$ python3 -q
>>> import numpy as np
>>> np.set_printoptions(suppress=True, linewidth=160)
>>> def rd(a):
...     return np.round(a, 3) + 0
... 
>>> A = np.array([[1.12, -0.08, -0.48, 0.64, 0.0, 1.6, 0.08],
...     [0.7, -0.05, -0.3, 0.4, 0.0, 1.0, 0.05],
...     [1.96, -0.14, -0.84, 1.12, 0.0, 2.8, 0.14],
...     [1.68, -0.12, -0.72, 0.96, 0.0, 2.4, 0.12],
...     [-0.84, 0.06, 0.36, -0.48, 0.0, -1.2, -0.06],
...     [-1.26, 0.09, 0.54, -0.72, 0.0, -1.8, -0.09],
...     [0.84, -0.06, -0.36, 0.48, 0.0, 1.2, 0.06],
...     [1.26, -0.09, -0.54, 0.72, 0.0, 1.8, 0.09]])
>>> np.allclose(A[:-1].T @ np.linalg.lstsq(A[:-1].T, A[-1])[0], A[-1])
True
>>> rd(A @ np.linalg.pinv(A) @ A)
array([[ 1.12, -0.08, -0.48,  0.64,  0.  ,  1.6 ,  0.08],
       [ 0.7 , -0.05, -0.3 ,  0.4 ,  0.  ,  1.  ,  0.05],
       [ 1.96, -0.14, -0.84,  1.12,  0.  ,  2.8 ,  0.14],
       [ 1.68, -0.12, -0.72,  0.96,  0.  ,  2.4 ,  0.12],
       [-0.84,  0.06,  0.36, -0.48,  0.  , -1.2 , -0.06],
       [-1.26,  0.09,  0.54, -0.72,  0.  , -1.8 , -0.09],
       [ 0.84, -0.06, -0.36,  0.48,  0.  ,  1.2 ,  0.06],
       [ 1.26, -0.09, -0.54,  0.72,  0.  ,  1.8 ,  0.09]])
>>> np.unique(A.round(6), axis=0).shape
(8, 7)
>>> np.linalg.matrix_rank(A, rtol=0.1)
np.int64(1)
>>> np.linalg.cond(A) > 100
np.True_
>>> Uu, sv, VT = np.linalg.svd(A)
>>> V = VT[:(sv > 1e-8).sum()]
>>> rng = np.random.default_rng(93663)
>>> x = A[0] + 3 * A[2] + rng.integers(2) * np.eye(7)[1]
>>> rd(x)
array([ 7. , -0.5, -3. ,  4. ,  0. , 10. ,  0.5])
>>> np.allclose(V.T @ V @ x, x)
True
>>> rd(np.linalg.norm(x - V.T @ V @ x))
np.float64(0.0)
>>> M = np.loadtxt("w.csv", delimiter=",")
>>> rd(M)
array([[ 0.799,  0.201,  0.201, -0.04 , -0.281, -0.281, -0.201, -0.04 , -0.281],
       [ 0.201,  0.799, -0.201,  0.04 ,  0.281,  0.281,  0.201,  0.04 ,  0.281],
       [ 0.201, -0.201,  0.799,  0.04 ,  0.281,  0.281,  0.201,  0.04 ,  0.281],
       [-0.04 ,  0.04 ,  0.04 ,  0.992, -0.056, -0.056, -0.04 , -0.008, -0.056],
       [-0.281,  0.281,  0.281, -0.056,  0.606, -0.394, -0.281, -0.056, -0.394],
       [-0.281,  0.281,  0.281, -0.056, -0.394,  0.606, -0.281, -0.056, -0.394],
       [-0.201,  0.201,  0.201, -0.04 , -0.281, -0.281,  0.799, -0.04 , -0.281],
       [-0.04 ,  0.04 ,  0.04 , -0.008, -0.056, -0.056, -0.04 ,  0.992, -0.056],
       [-0.281,  0.281,  0.281, -0.056, -0.394, -0.394, -0.281, -0.056,  0.606]])
>>> x = np.array([0, 1, 1, 2, 2, -2, -1, 2, -1])
>>> rd(M.T @ (M @ x))
array([ 0.,  1.,  1.,  2.,  2., -2., -1.,  2., -1.])
>>> rd(np.abs(np.linalg.eigvals(M)))
array([1., 1., 1., 1., 1., 1., 1., 1., 1.])
>>> 9 - np.linalg.matrix_rank(M - np.eye(9), tol=1e-8)
np.int64(8)
>>> [p for p in range(1, 25) if np.allclose(np.linalg.matrix_power(M, p), np.eye(9))]
[2, 4, 6, 8, 10, 12, 14, 16, 18, 20, 22, 24]
>>> rd(np.sort(np.abs(np.degrees(np.angle(np.linalg.eigvals(M))))))
array([  0.,   0.,   0.,   0.,   0.,   0.,   0.,   0., 180.])
>>> rd(np.linalg.det(M))
np.float64(-1.0)
>>> rd((M + M.T) / 2)
array([[ 0.799,  0.201,  0.201, -0.04 , -0.281, -0.281, -0.201, -0.04 , -0.281],
       [ 0.201,  0.799, -0.201,  0.04 ,  0.281,  0.281,  0.201,  0.04 ,  0.281],
       [ 0.201, -0.201,  0.799,  0.04 ,  0.281,  0.281,  0.201,  0.04 ,  0.281],
       [-0.04 ,  0.04 ,  0.04 ,  0.992, -0.056, -0.056, -0.04 , -0.008, -0.056],
       [-0.281,  0.281,  0.281, -0.056,  0.606, -0.394, -0.281, -0.056, -0.394],
       [-0.281,  0.281,  0.281, -0.056, -0.394,  0.606, -0.281, -0.056, -0.394],
       [-0.201,  0.201,  0.201, -0.04 , -0.281, -0.281,  0.799, -0.04 , -0.281],
       [-0.04 ,  0.04 ,  0.04 , -0.008, -0.056, -0.056, -0.04 ,  0.992, -0.056],
       [-0.281,  0.281,  0.281, -0.056, -0.394, -0.394, -0.281, -0.056,  0.606]])
>>> r0 = np.array([0, -1])
>>> rd(np.array([np.convolve(row, r0, "same") for row in M]))
array([[ 0.   , -0.799, -0.201, -0.201,  0.04 ,  0.281,  0.281,  0.201,  0.04 ],
       [ 0.   , -0.201, -0.799,  0.201, -0.04 , -0.281, -0.281, -0.201, -0.04 ],
       [ 0.   , -0.201,  0.201, -0.799, -0.04 , -0.281, -0.281, -0.201, -0.04 ],
       [ 0.   ,  0.04 , -0.04 , -0.04 , -0.992,  0.056,  0.056,  0.04 ,  0.008],
       [ 0.   ,  0.281, -0.281, -0.281,  0.056, -0.606,  0.394,  0.281,  0.056],
       [ 0.   ,  0.281, -0.281, -0.281,  0.056,  0.394, -0.606,  0.281,  0.056],
       [ 0.   ,  0.201, -0.201, -0.201,  0.04 ,  0.281,  0.281, -0.799,  0.04 ],
       [ 0.   ,  0.04 , -0.04 , -0.04 ,  0.008,  0.056,  0.056,  0.04 , -0.992],
       [ 0.   ,  0.281, -0.281, -0.281,  0.056,  0.394,  0.394,  0.281,  0.056]])
>>> np.cross(M[4, :3], M[6, :3])
array([0., 0., 0.])
>>> evals, V = np.linalg.eigh(M)
>>> evals.sum(), np.trace(M)
(np.float64(7.0), np.float64(7.0))
>>> (evals > 1e-8).sum(), (evals < -1e-8).sum()
(np.int64(8), np.int64(1))
>>> K = np.loadtxt("run10.csv", delimiter=",")
>>> rd(K)
array([[ 0.038,  0.013,  0.064,  0.038,  0.09 ,  0.09 ,  0.09 , -0.038, -0.064,  0.038],
       [ 0.013,  0.004,  0.021,  0.013,  0.03 ,  0.03 ,  0.03 , -0.013, -0.021,  0.013],
       [ 0.064,  0.021,  0.107,  0.064,  0.15 ,  0.15 ,  0.15 , -0.064, -0.107,  0.064],
       [ 0.038,  0.013,  0.064,  0.038,  0.09 ,  0.09 ,  0.09 , -0.038, -0.064,  0.038],
       [ 0.09 ,  0.03 ,  0.15 ,  0.09 ,  0.209,  0.209,  0.209, -0.09 , -0.15 ,  0.09 ],
       [ 0.09 ,  0.03 ,  0.15 ,  0.09 ,  0.209,  0.209,  0.209, -0.09 , -0.15 ,  0.09 ],
       [ 0.09 ,  0.03 ,  0.15 ,  0.09 ,  0.209,  0.209,  0.209, -0.09 , -0.15 ,  0.09 ],
       [-0.038, -0.013, -0.064, -0.038, -0.09 , -0.09 , -0.09 ,  0.038,  0.064, -0.038],
       [-0.064, -0.021, -0.107, -0.064, -0.15 , -0.15 , -0.15 ,  0.064,  0.107, -0.064],
       [ 0.038,  0.013,  0.064,  0.038,  0.09 ,  0.09 ,  0.09 , -0.038, -0.064,  0.038]])
>>> rank = np.linalg.matrix_rank(K)
>>> rank
np.int64(1)
>>> null = np.linalg.svd(K)[2][rank:].T
>>> np.linalg.matrix_rank(K.T @ K), np.linalg.matrix_rank(K @ K.T)
(np.int64(1), np.int64(1))
>>> rd(null @ null.T)
array([[ 0.962, -0.013, -0.064, -0.038, -0.09 , -0.09 , -0.09 ,  0.038,  0.064, -0.038],
       [-0.013,  0.996, -0.021, -0.013, -0.03 , -0.03 , -0.03 ,  0.013,  0.021, -0.013],
       [-0.064, -0.021,  0.893, -0.064, -0.15 , -0.15 , -0.15 ,  0.064,  0.107, -0.064],
       [-0.038, -0.013, -0.064,  0.962, -0.09 , -0.09 , -0.09 ,  0.038,  0.064, -0.038],
       [-0.09 , -0.03 , -0.15 , -0.09 ,  0.791, -0.209, -0.209,  0.09 ,  0.15 , -0.09 ],
       [-0.09 , -0.03 , -0.15 , -0.09 , -0.209,  0.791, -0.209,  0.09 ,  0.15 , -0.09 ],
       [-0.09 , -0.03 , -0.15 , -0.09 , -0.209, -0.209,  0.791,  0.09 ,  0.15 , -0.09 ],
       [ 0.038,  0.013,  0.064,  0.038,  0.09 ,  0.09 ,  0.09 ,  0.962, -0.064,  0.038],
       [ 0.064,  0.021,  0.107,  0.064,  0.15 ,  0.15 ,  0.15 , -0.064,  0.893,  0.064],
       [-0.038, -0.013, -0.064, -0.038, -0.09 , -0.09 , -0.09 ,  0.038,  0.064,  0.962]])
>>> [int(np.linalg.matrix_rank(K[:, :j + 1])) for j in range(10)]
[1, 1, 1, 1, 1, 1, 1, 1, 1, 1]
>>> [int(np.linalg.matrix_rank(np.delete(K, i, axis=0))) for i in range(10)]
[1, 1, 1, 1, 1, 1, 1, 1, 1, 1]
